% ipython --no-banner

In [1]: import numpy as np

In [2]: import numpy.linalg as la

In [3]: np.set_printoptions(precision=2, suppress=True, linewidth=120)

In [4]: W0 = np.load("sample16.npy")

In [5]: print(W0)
[[ 2.56  1.22  2.54 -0.04  1.34  1.19  2.52  1.51  0.1   0.  ]
 [ 1.51  0.66  1.5   0.17  0.73  0.55  1.45  0.74 -0.1  -0.26]
 [-0.62 -0.49 -0.65 -0.08 -0.34 -0.33 -0.88 -0.43 -0.01 -0.08]
 [ 0.27  0.04  0.27  0.02  0.33  0.22  0.38  0.13  0.06 -0.04]
 [-0.54 -0.31 -0.68  0.01 -0.25 -0.46 -0.6  -0.3   0.08  0.01]
 [-3.   -1.51 -3.04  0.07 -1.74 -1.44 -2.78 -1.53  0.05  0.06]
 [ 0.66  0.35  0.47  0.13  0.32  0.39  0.46  0.45 -0.08  0.03]
 [ 0.72  0.06  0.75  0.03  0.17  0.33  0.73  0.52 -0.05 -0.1 ]
 [-0.2  -0.13 -0.44  0.23 -0.21 -0.14 -0.36 -0.06 -0.08 -0.1 ]
 [-2.56 -1.44 -2.63 -0.04 -1.38 -1.16 -2.6  -1.21  0.09 -0.11]
 [-2.62 -1.23 -2.74 -0.01 -1.13 -1.29 -2.66 -1.27  0.04 -0.15]
 [-1.46 -0.57 -1.23  0.08 -0.64 -0.84 -1.37 -0.55  0.11  0.24]
 [ 6.29  3.1   6.2   0.06  2.92  3.23  5.99  2.86  0.01 -0.17]
 [ 0.21  0.13 -0.03 -0.1   0.18  0.06  0.18  0.17 -0.05 -0.05]
 [-2.42 -1.04 -2.13  0.13 -1.23 -1.17 -2.15 -1.03  0.01  0.21]]

In [6]: print(W0.reshape(-1, 2))
[[ 2.56  1.22]
 [ 2.54 -0.04]
 [ 1.34  1.19]
 [ 2.52  1.51]
 [ 0.1   0.  ]
 [ 1.51  0.66]
 [ 1.5   0.17]
 [ 0.73  0.55]
 [ 1.45  0.74]
 [-0.1  -0.26]
 [-0.62 -0.49]
 [-0.65 -0.08]
 [-0.34 -0.33]
 [-0.88 -0.43]
 [-0.01 -0.08]
 [ 0.27  0.04]
 [ 0.27  0.02]
 [ 0.33  0.22]
 [ 0.38  0.13]
 [ 0.06 -0.04]
 [-0.54 -0.31]
 [-0.68  0.01]
 [-0.25 -0.46]
 [-0.6  -0.3 ]
 [ 0.08  0.01]
 [-3.   -1.51]
 [-3.04  0.07]
 [-1.74 -1.44]
 [-2.78 -1.53]
 [ 0.05  0.06]
 [ 0.66  0.35]
 [ 0.47  0.13]
 [ 0.32  0.39]
 [ 0.46  0.45]
 [-0.08  0.03]
 [ 0.72  0.06]
 [ 0.75  0.03]
 [ 0.17  0.33]
 [ 0.73  0.52]
 [-0.05 -0.1 ]
 [-0.2  -0.13]
 [-0.44  0.23]
 [-0.21 -0.14]
 [-0.36 -0.06]
 [-0.08 -0.1 ]
 [-2.56 -1.44]
 [-2.63 -0.04]
 [-1.38 -1.16]
 [-2.6  -1.21]
 [ 0.09 -0.11]
 [-2.62 -1.23]
 [-2.74 -0.01]
 [-1.13 -1.29]
 [-2.66 -1.27]
 [ 0.04 -0.15]
 [-1.46 -0.57]
 [-1.23  0.08]
 [-0.64 -0.84]
 [-1.37 -0.55]
 [ 0.11  0.24]
 [ 6.29  3.1 ]
 [ 6.2   0.06]
 [ 2.92  3.23]
 [ 5.99  2.86]
 [ 0.01 -0.17]
 [ 0.21  0.13]
 [-0.03 -0.1 ]
 [ 0.18  0.06]
 [ 0.18  0.17]
 [-0.05 -0.05]
 [-2.42 -1.04]
 [-2.13  0.13]
 [-1.23 -1.17]
 [-2.15 -1.03]
 [ 0.01  0.21]]

In [7]: print(W0.reshape(2, -1))
[[ 2.56  1.22  2.54 -0.04  1.34  1.19  2.52  1.51  0.1   0.    1.51  0.66  1.5   0.17  0.73  0.55  1.45  0.74 -0.1
  -0.26 -0.62 -0.49 -0.65 -0.08 -0.34 -0.33 -0.88 -0.43 -0.01 -0.08  0.27  0.04  0.27  0.02  0.33  0.22  0.38  0.13
   0.06 -0.04 -0.54 -0.31 -0.68  0.01 -0.25 -0.46 -0.6  -0.3   0.08  0.01 -3.   -1.51 -3.04  0.07 -1.74 -1.44 -2.78
  -1.53  0.05  0.06  0.66  0.35  0.47  0.13  0.32  0.39  0.46  0.45 -0.08  0.03  0.72  0.06  0.75  0.03  0.17]
 [ 0.33  0.73  0.52 -0.05 -0.1  -0.2  -0.13 -0.44  0.23 -0.21 -0.14 -0.36 -0.06 -0.08 -0.1  -2.56 -1.44 -2.63 -0.04
  -1.38 -1.16 -2.6  -1.21  0.09 -0.11 -2.62 -1.23 -2.74 -0.01 -1.13 -1.29 -2.66 -1.27  0.04 -0.15 -1.46 -0.57 -1.23
   0.08 -0.64 -0.84 -1.37 -0.55  0.11  0.24  6.29  3.1   6.2   0.06  2.92  3.23  5.99  2.86  0.01 -0.17  0.21  0.13
  -0.03 -0.1   0.18  0.06  0.18  0.17 -0.05 -0.05 -2.42 -1.04 -2.13  0.13 -1.23 -1.17 -2.15 -1.03  0.01  0.21]]

In [8]: print(W0.ravel(order="F"))
[ 2.56  1.51 -0.62  0.27 -0.54 -3.    0.66  0.72 -0.2  -2.56 -2.62 -1.46  6.29  0.21 -2.42  1.22  0.66 -0.49  0.04
 -0.31 -1.51  0.35  0.06 -0.13 -1.44 -1.23 -0.57  3.1   0.13 -1.04  2.54  1.5  -0.65  0.27 -0.68 -3.04  0.47  0.75
 -0.44 -2.63 -2.74 -1.23  6.2  -0.03 -2.13 -0.04  0.17 -0.08  0.02  0.01  0.07  0.13  0.03  0.23 -0.04 -0.01  0.08
  0.06 -0.1   0.13  1.34  0.73 -0.34  0.33 -0.25 -1.74  0.32  0.17 -0.21 -1.38 -1.13 -0.64  2.92  0.18 -1.23  1.19
  0.55 -0.33  0.22 -0.46 -1.44  0.39  0.33 -0.14 -1.16 -1.29 -0.84  3.23  0.06 -1.17  2.52  1.45 -0.88  0.38 -0.6
 -2.78  0.46  0.73 -0.36 -2.6  -2.66 -1.37  5.99  0.18 -2.15  1.51  0.74 -0.43  0.13 -0.3  -1.53  0.45  0.52 -0.06
 -1.21 -1.27 -0.55  2.86  0.17 -1.03  0.1  -0.1  -0.01  0.06  0.08  0.05 -0.08 -0.05 -0.08  0.09  0.04  0.11  0.01
 -0.05  0.01  0.   -0.26 -0.08 -0.04  0.01  0.06  0.03 -0.1  -0.1  -0.11 -0.15  0.24 -0.17 -0.05  0.21]

In [9]: t3 = W0.reshape(15, 2, -1)

In [10]: print(np.swapaxes(t3, 1, 2)[8])
[[-0.2  -0.14]
 [-0.13 -0.36]
 [-0.44 -0.06]
 [ 0.23 -0.08]
 [-0.21 -0.1 ]]
